>>> import numpy as np
>>> np.set_printoptions(precision=2, suppress=True, linewidth=120, sign=" ")
>>> rnd = lambda a: np.round(a, 2) + 0
>>> rng = np.random.default_rng(4914)
>>> data = rng.normal(size=(19, 9)) + 3 * np.array([2, 3, 3, 3, 3, 2, 1, 0, 1])
>>> rnd(data)
array([[ 6.23,  9.06,  9.6 ,  9.21,  8.13,  5.82,  4.47,  1.01,  5.3 ],
       [ 5.9 , 10.08,  8.23,  8.6 ,  8.02,  6.29,  3.52, -1.53,  1.9 ],
       [ 6.9 ,  9.35, 10.47,  8.61,  8.32,  4.74,  0.83,  0.83,  2.02],
       [ 6.05,  9.4 ,  8.3 ,  8.41,  8.8 ,  5.53,  3.23, -0.81,  3.82],
       [ 3.45,  8.81,  8.34,  8.79,  7.82,  6.98,  4.56,  0.76,  3.83],
       [ 5.26,  7.19,  9.31,  9.18,  6.9 ,  6.47,  2.85,  0.47,  4.59],
       [ 7.61,  7.22,  9.6 , 10.34,  8.06,  6.34,  2.46, -0.22,  3.31],
       [ 7.25,  9.52,  9.59,  9.85,  9.15,  5.08,  2.04,  0.29,  4.48],
       [ 6.19,  8.84,  8.32,  9.78,  8.49,  7.66,  3.2 ,  0.9 ,  1.55],
       [ 4.57, 10.39,  8.87,  8.11,  9.19,  6.64,  3.03, -1.29,  1.  ],
       [ 6.11,  8.98, 10.07,  8.74,  8.31,  6.8 ,  2.87,  0.19,  2.63],
       [ 4.65,  7.95, 11.24,  7.74,  7.61,  6.81,  2.7 ,  0.62,  3.69],
       [ 6.27,  8.08,  7.71,  9.47, 10.11,  6.24,  3.7 ,  2.63,  2.15],
       [ 7.95, 10.16,  8.84,  9.37,  9.77,  6.05,  3.44,  1.76,  3.61],
       [ 7.33, 10.76,  8.55,  9.56,  9.77,  5.3 ,  2.34, -0.64,  1.66],
       [ 7.51,  9.81,  7.92,  8.19,  7.88,  7.62,  2.86, -0.27,  2.49],
       [ 5.67,  9.42,  7.88,  8.23,  8.35,  6.23,  2.86, -0.49,  1.88],
       [ 5.71,  8.5 ,  8.35,  8.12,  8.69,  4.62,  5.15, -0.31,  2.24],
       [ 7.7 , 10.71,  9.92, 10.21,  9.6 ,  6.22,  2.16,  0.17,  4.07]])
>>> u = np.array([1, 3, 0])
>>> rnd(np.cross(data[10, :3], data[6, :3]))
array([ 13.42,  18.02, -24.22])
>>> rnd(np.convolve(data[10], u))
array([  6.11,  27.31,  37.  ,  38.94,  34.53,  31.75,  23.27,   8.79,   3.2 ,   7.89,   0.  ])
>>> gram = np.cov(data, rowvar=False)
>>> rnd(data.std(axis=0))
array([ 1.17,  1.02,  0.95,  0.74,  0.82,  0.83,  0.96,  0.99,  1.18])
>>> gram.shape
(9, 9)
>>> rnd(np.linalg.eigvalsh(gram)[::-1])
array([ 2.49,  2.29,  1.35,  0.95,  0.7 ,  0.6 ,  0.29,  0.22,  0.1 ])
>>> Q, vecs = np.linalg.qr(data[:, :3])[0], np.linalg.qr(data[:, 3:])[0]
>>> s = np.linalg.svd(Q.T @ vecs, compute_uv=False)
>>> rnd(np.degrees(np.arccos(s.clip(0, 1))))
array([  3.12,  41.41,  60.54])
>>> Uu, s, Vt = np.linalg.svd(data)
>>> rnd(s)
array([ 88.85,   6.51,   5.68,   4.87,   4.1 ,   3.54,   2.76,   2.24,   1.33])
>>> np.argmax(s[:-1] / (s[1:] + 1e-6)) + 1
np.int64(1)
>>> other = Uu[:, :1] @ np.diag(s[:1]) @ Vt[:1]
>>> rnd(np.linalg.norm(data - other) / np.linalg.norm(data))
np.float64(0.13)
>>> rnd(np.linalg.norm(data - other, 2)), rnd(s[1])
(np.float64(6.51), np.float64(6.51))
>>> W0 = np.load("block10.npy")
>>> W0
array([[ 1,  0,  1,  2,  2,  0,  2,  0,  0, -1,  1,  2],
       [ 1,  0, -2,  0, -2, -1, -1, -1, -1,  1,  0, -2],
       [-2, -1,  0,  2, -1, -1,  0,  1, -2,  2,  2, -2],
       [-1,  1, -1,  2,  0,  1, -1,  1, -2, -1,  1,  0],
       [-2, -1,  0,  2, -1, -1,  0,  1, -2,  2,  2, -2],
       [ 1, -2,  2,  2,  1,  0,  0,  1,  1, -1, -2, -2],
       [ 2,  2,  0,  2, -1,  0,  1, -2,  0,  0, -1, -2],
       [ 2, -1,  2,  1, -1,  2,  2,  0,  1,  2,  1,  0],
       [-1,  1, -2,  2,  1, -1, -2,  0,  1, -2,  0,  1],
       [-1,  2,  0, -2,  0,  1,  2, -2,  1,  0,  2,  0],
       [-1, -2, -1,  1,  2,  1,  2,  0,  0,  1,  2,  0],
       [-1,  2, -1,  0,  0,  1, -2, -2,  0, -1, -2, -1]])
>>> # rows 2 and 4 are equal
>>> other = W0[0, 0] * W0[1:] - np.outer(W0[1:, 0], W0[0])
>>> other
array([[ 0,  0, -3, -2, -4, -1, -3, -1, -1,  2, -1, -4],
       [ 0, -1,  2,  6,  3, -1,  4,  1, -2,  0,  4,  2],
       [ 0,  1,  0,  4,  2,  1,  1,  1, -2, -2,  2,  2],
       [ 0, -1,  2,  6,  3, -1,  4,  1, -2,  0,  4,  2],
       [ 0, -2,  1,  0, -1,  0, -2,  1,  1,  0, -3, -4],
       [ 0,  2, -2, -2, -5,  0, -3, -2,  0,  2, -3, -6],
       [ 0, -1,  0, -3, -5,  2, -2,  0,  1,  4, -1, -4],
       [ 0,  1, -1,  4,  3, -1,  0,  0,  1, -3,  1,  3],
       [ 0,  2,  1,  0,  2,  1,  4, -2,  1, -1,  3,  2],
       [ 0, -2,  0,  3,  4,  1,  4,  0,  0,  0,  3,  2],
       [ 0,  2,  0,  2,  2,  1,  0, -2,  0, -2, -1,  1]])
>>> np.linalg.matrix_rank(other), np.linalg.matrix_rank(W0)
(np.int64(10), np.int64(11))
